% ipython --no-banner

In [1]: import numpy as np

In [2]: import numpy.linalg as la

In [3]: np.set_printoptions(suppress=True, linewidth=160)

In [4]: def rd(a):
   ...:     return np.round(a, 3) + 0
   ...: 

In [5]: E = np.loadtxt("block2.csv", delimiter=",")

In [6]: E
Out[6]: 
array([[-10.,  -3.,  -2.],
       [ -8.,  -1.,   0.],
       [-12.,  -5.,  -4.],
       [-13.,  -6.,  -5.]])

In [7]: f, r1 = E[2], E[0]

In [8]: f @ r1
Out[8]: np.float64(143.0)

In [9]: p = (f @ r1) / (f @ f) * f

In [10]: rd(la.norm(f + r1) ** 2 + la.norm(f - r1) ** 2)
Out[10]: np.float64(596.0)

In [11]: C = 5 * np.array([[-0.4, 0.7, 1.0], [0.9, 0.5, -0.4], [-1.5, -0.3, 1.7]])

In [12]: rng = np.random.default_rng(66)

In [13]: z = rng.integers(0, 3, 22)

In [14]: W0 = C[z] + rng.normal(size=(22, 3))

In [15]: rd(W0)
Out[15]: 
array([[-7.207, -1.626,  9.473],
       [-8.276, -0.428,  8.343],
       [-2.055,  2.275,  5.08 ],
       [-5.029, -1.573,  8.1  ],
       [ 4.893,  3.49 , -0.96 ],
       [-2.7  ,  2.32 ,  3.942],
       [-7.559, -3.512, 10.049],
       [ 3.831,  2.273, -0.378],
       [-8.521, -1.498,  7.819],
       [ 5.084,  1.824, -1.736],
       [-8.318, -0.514,  7.97 ],
       [-8.783, -1.239,  6.392],
       [ 6.09 ,  2.956, -1.668],
       [-1.883,  4.727,  5.05 ],
       [-7.696, -2.071,  8.709],
       [ 6.108,  1.429, -1.144],
       [-7.328, -1.073,  9.989],
       [ 5.163,  1.438, -2.135],
       [ 2.974,  2.604, -3.066],
       [-6.072, -1.126,  5.884],
       [-6.207, -2.133,  7.737],
       [-6.385,  0.504, 10.577]])

In [16]: f = np.array([-1, -1, -2])

In [17]: rd(np.polyval(f, W0[11]))
Out[17]: array([-70.356,  -2.296, -49.247])

In [18]: rd(np.convolve(W0[11], f))
Out[18]: array([  8.783,  10.022,  12.413,  -3.914, -12.784])

In [19]: rd(np.correlate(W0[11], W0[2], "full"))
Out[19]: array([-44.616, -26.274,  47.703,  17.087, -13.137])

In [20]: rd(np.cross(W0[11, :3], W0[2, :3]))
Out[20]: array([-20.834,  31.479, -22.527])

In [21]: Xs = W0 - W0.mean(axis=0)

In [22]: left, sigma, vt = la.svd(Xs, full_matrices=False)

In [23]: la.matrix_rank(Xs)
Out[23]: np.int64(3)

In [24]: rd(sigma ** 2 / (sigma ** 2).sum())
Out[24]: array([0.943, 0.034, 0.023])

In [25]: (np.sign(left[:, 0]) == np.sign(left[0, 0])).astype(int)
Out[25]: array([1, 1, 0, 1, 0, 0, 1, 0, 1, 0, 1, 1, 0, 0, 1, 0, 1, 0, 0, 1, 1, 1])

In [26]: rd(np.abs(vt[-1]))
Out[26]: array([0.66 , 0.251, 0.708])

In [27]: rd((sigma ** 2).sum() ** 2 / (sigma ** 4).sum())
Out[27]: np.float64(1.122)

In [28]: np.abs(vt[0]).argmax()
Out[28]: np.int64(0)

In [29]: rd(sigma)
Out[29]: array([34.341,  6.52 ,  5.366])

In [30]: M2 = W0 / la.norm(W0, axis=1, keepdims=True)

In [31]: cov = M2 @ M2.T

In [32]: np.argwhere(np.triu(np.abs(cov) > 0.95, 1))
Out[32]: 
array([[ 0,  1],
       [ 0,  3],
       [ 0,  6],
       [ 0,  8],
       [ 0, 10],
       [ 0, 11],
       [ 0, 14],
       [ 0, 16],
       [ 0, 19],
       [ 0, 20],
       [ 0, 21],
       [ 1,  3],
       [ 1,  6],
       [ 1,  8],
       [ 1, 10],
       [ 1, 11],
       [ 1, 14],
       [ 1, 16],
       [ 1, 19],
       [ 1, 20],
       [ 1, 21],
       [ 2,  5],
       [ 3,  6],
       [ 3,  8],
       [ 3, 10],
       [ 3, 14],
       [ 3, 16],
       [ 3, 19],
       [ 3, 20],
       [ 3, 21],
       [ 4,  7],
       [ 4,  9],
       [ 4, 12],
       [ 6,  8],
       [ 6, 10],
       [ 6, 14],
       [ 6, 16],
       [ 6, 18],
       [ 6, 19],
       [ 6, 20],
       [ 7,  9],
       [ 7, 12],
       [ 8, 10],
       [ 8, 11],
       [ 8, 14],
       [ 8, 16],
       [ 8, 19],
       [ 8, 20],
       [ 9, 12],
       [ 9, 15],
       [ 9, 17],
       [10, 11],
       [10, 14],
       [10, 16],
       [10, 19],
       [10, 20],
       [10, 21],
       [11, 14],
       [11, 16],
       [11, 17],
       [11, 19],
       [11, 20],
       [12, 15],
       [12, 17],
       [14, 16],
       [14, 19],
       [14, 20],
       [14, 21],
       [15, 17],
       [16, 19],
       [16, 20],
       [16, 21],
       [19, 20],
       [19, 21],
       [20, 21]])

In [33]: (cov - 2 * np.eye(22)).round(6).argmax(axis=1)
Out[33]: array([16, 10,  5,  0,  7,  2, 20,  4, 19, 17,  1,  8,  9,  2, 20,  9,  0,  9, 17,  8, 14, 16])

In [34]: rd(np.degrees(np.arccos(np.clip(cov[14, 15], -1, 1))))
Out[34]: np.float64(142.762)

In [35]: rd(la.norm(M2, axis=1))
Out[35]: array([1., 1., 1., 1., 1., 1., 1., 1., 1., 1., 1., 1., 1., 1., 1., 1., 1., 1., 1., 1., 1., 1.])

In [36]: left, sigma, vt = la.svd(E, full_matrices=False)

In [37]: np.abs(left[:, 0]).round(6).argmax()
Out[37]: np.int64(3)

In [38]: (sigma > 1e-8).sum()
Out[38]: np.int64(2)

In [39]: rd(np.cumsum(sigma ** 2) / np.sum(sigma ** 2))
Out[39]: array([0.98, 1.  , 1.  ])

In [40]: rd(np.sqrt((sigma ** 2).sum())), rd(la.norm(E))
Out[40]: (np.float64(24.352), np.float64(24.352))

In [41]: M2 = np.c_[W0[:, :1] @ np.array([[-2]]), np.array([3, 5, 3, 0, 1, 9, 8, 1, 6, 2, 3, 7, 5, 0, 3, 3, 5, 6, 4, 0, 0, 8])]

In [42]: rd(M2)
Out[42]: 
array([[ 14.414,   3.   ],
       [ 16.552,   5.   ],
       [  4.111,   3.   ],
       [ 10.057,   0.   ],
       [ -9.785,   1.   ],
       [  5.399,   9.   ],
       [ 15.119,   8.   ],
       [ -7.662,   1.   ],
       [ 17.042,   6.   ],
       [-10.168,   2.   ],
       [ 16.636,   3.   ],
       [ 17.566,   7.   ],
       [-12.181,   5.   ],
       [  3.766,   0.   ],
       [ 15.391,   3.   ],
       [-12.216,   3.   ],
       [ 14.656,   5.   ],
       [-10.326,   6.   ],
       [ -5.949,   4.   ],
       [ 12.145,   0.   ],
       [ 12.415,   0.   ],
       [ 12.771,   8.   ]])

In [43]: rd(la.norm(M2 - W0 @ la.lstsq(W0, M2)[0], axis=0))
Out[43]: array([ 0.   , 14.819])

In [44]: rd(la.lstsq(W0, M2[:, 0])[0])
Out[44]: array([-2.,  0.,  0.])

In [45]: la.matrix_rank(M2)
Out[45]: np.int64(2)

In [46]: K = np.load("dump.npy")

In [47]: K
Out[47]: 
array([[ 4,  0,  1,  2],
       [ 3,  1,  2,  3],
       [13,  3,  7, 11]])

In [48]: left, sigma, vt = la.svd(K)

In [49]: np.argmax(sigma[:-1] / (sigma[1:] + 1e-6)) + 1
Out[49]: np.int64(2)

In [50]: rd(sigma)
Out[50]: array([19.74 ,  1.531,  0.   ])

In [51]: M2 = left[:, :2] @ np.diag(sigma[:2]) @ vt[:2]

In [52]: rd(la.norm(K - M2) / la.norm(K))
Out[52]: np.float64(0.0)

In [53]: rd(np.abs(K - M2).max())
Out[53]: np.float64(0.0)

In [54]: la.matrix_rank(M2)
Out[54]: np.int64(2)

In [55]: np.argsort(-la.norm(K, axis=0).round(6), kind="stable")[:3]
Out[55]: array([0, 3, 2])

In [56]: [round(float(x), 3) for x in la.svd(K, compute_uv=False)[:3]]
Out[56]: [19.74, 1.531, 0.0]

In [57]: la.cond(K) > 100
Out[57]: np.True_

In [58]: A = np.loadtxt("w.csv", delimiter=",")

In [59]: A
Out[59]: 
array([[1., 0.],
       [1., 1.]])

In [60]: f = np.array([0, 2, 3])

In [61]: np.convolve(A[1], f)
Out[61]: array([0., 2., 5., 3.])

In [62]: np.polyval(f, A[1])
Out[62]: array([5., 5.])

In [63]: np.correlate(A[1], A[0], "full")
Out[63]: array([0., 1., 1.])

In [64]: np.array([np.convolve(row, f, "same") for row in A])
Out[64]: 
array([[0., 2., 3.],
       [0., 2., 5.]])

In [65]: np.einsum("ij,ji->", A, A)
Out[65]: np.float64(2.0)

In [66]: rd(la.det(2 * A)), rd(la.det(A))
Out[66]: (np.float64(4.0), np.float64(1.0))

In [67]: rd(la.eigvals(A))
Out[67]: array([1., 1.])

In [68]: rd(la.det(A[::-1]))
Out[68]: np.float64(-1.0)

In [69]: M2 = A + rng.integers(-2, 3, (2, 1)) @ rng.integers(-2, 3, (1, 2))

In [70]: M2
Out[70]: 
array([[2., 0.],
       [3., 1.]])

In [71]: la.matrix_rank(M2 - A, tol=1e-8)
Out[71]: np.int64(1)

In [72]: M2 - A
Out[72]: 
array([[1., 0.],
       [2., 0.]])

In [73]: np.abs(M2 - A).sum(axis=1)
Out[73]: array([1., 2.])

In [74]: M2 = np.array([[1, 3, 1, 0, 0],
    ...:     [3, 1, 3, 2, 2],
    ...:     [1, 1, 2, 2, 1],
    ...:     [3, 2, 2, 1, 1],
    ...:     [3, 2, 1, 3, 1]])

In [75]: feats = np.triu(M2)

In [76]: feats
Out[76]: 
array([[1, 3, 1, 0, 0],
       [0, 1, 3, 2, 2],
       [0, 0, 2, 2, 1],
       [0, 0, 0, 1, 1],
       [0, 0, 0, 0, 1]])

In [77]: feats @ feats
Out[77]: 
array([[ 1,  6, 12,  8,  7],
       [ 0,  1,  9, 10,  9],
       [ 0,  0,  4,  6,  5],
       [ 0,  0,  0,  1,  2],
       [ 0,  0,  0,  0,  1]])

In [78]: la.matrix_rank(feats - feats[0, 0] * np.eye(5))
Out[78]: np.int64(4)

In [79]: [int(la.matrix_rank(la.matrix_power(feats, p))) for p in range(1, 6)]
Out[79]: [5, 5, 5, 5, 5]

In [80]: np.prod(np.diag(feats)), rd(la.det(feats))
Out[80]: (np.int64(2), np.float64(2.0))

In [81]: f = np.array([-3, -3, 2, 0, 1])

In [82]: M2 = feats + np.outer(f, np.eye(5)[1])

In [83]: la.matrix_rank(la.inv(M2) - la.inv(feats), tol=1e-8)
Out[83]: np.int64(1)

In [84]: rd(la.det(M2) / la.det(feats)), rd(1 + la.solve(feats, f)[1])
Out[84]: (np.float64(-6.5), np.float64(-6.5))

In [85]: M2
Out[85]: 
array([[ 1.,  0.,  1.,  0.,  0.],
       [ 0., -2.,  3.,  2.,  2.],
       [ 0.,  2.,  2.,  2.,  1.],
       [ 0.,  0.,  0.,  1.,  1.],
       [ 0.,  1.,  0.,  0.,  1.]])

In [86]: X = rng.normal(size=(14, 3))

In [87]: X = 10 * X / la.norm(X, axis=1, keepdims=True)

In [88]: rd(X)
Out[88]: 
array([[ 7.104,  1.38 , -6.901],
       [ 9.896, -1.429,  0.182],
       [-9.502, -1.434, -2.766],
       [-2.4  , -7.66 , -5.964],
       [ 1.511, -9.836, -0.985],
       [ 1.28 ,  2.207,  9.669],
       [ 1.051,  9.148,  3.9  ],
       [-9.295, -3.344,  1.554],
       [-1.988,  4.579, -8.665],
       [ 2.152,  3.005, -9.292],
       [-5.527,  8.251,  1.173],
       [ 1.605, -8.015,  5.76 ],
       [-6.196, -5.784,  5.306],
       [ 6.01 , -0.234, -7.989]])

In [89]: z = X[:, 0] > np.median(X[:, 0])

In [90]: f = X[z].mean(axis=0) - X[~z].mean(axis=0)

In [91]: np.argsort(-np.abs(f).round(6), kind="stable")
Out[91]: array([0, 1, 2])

In [92]: rd((((X - X.mean(axis=0)) @ f > 0) == z).mean())
Out[92]: np.float64(0.929)

In [93]: z.astype(int)
Out[93]: array([1, 1, 0, 0, 1, 1, 0, 0, 0, 1, 0, 1, 0, 1])
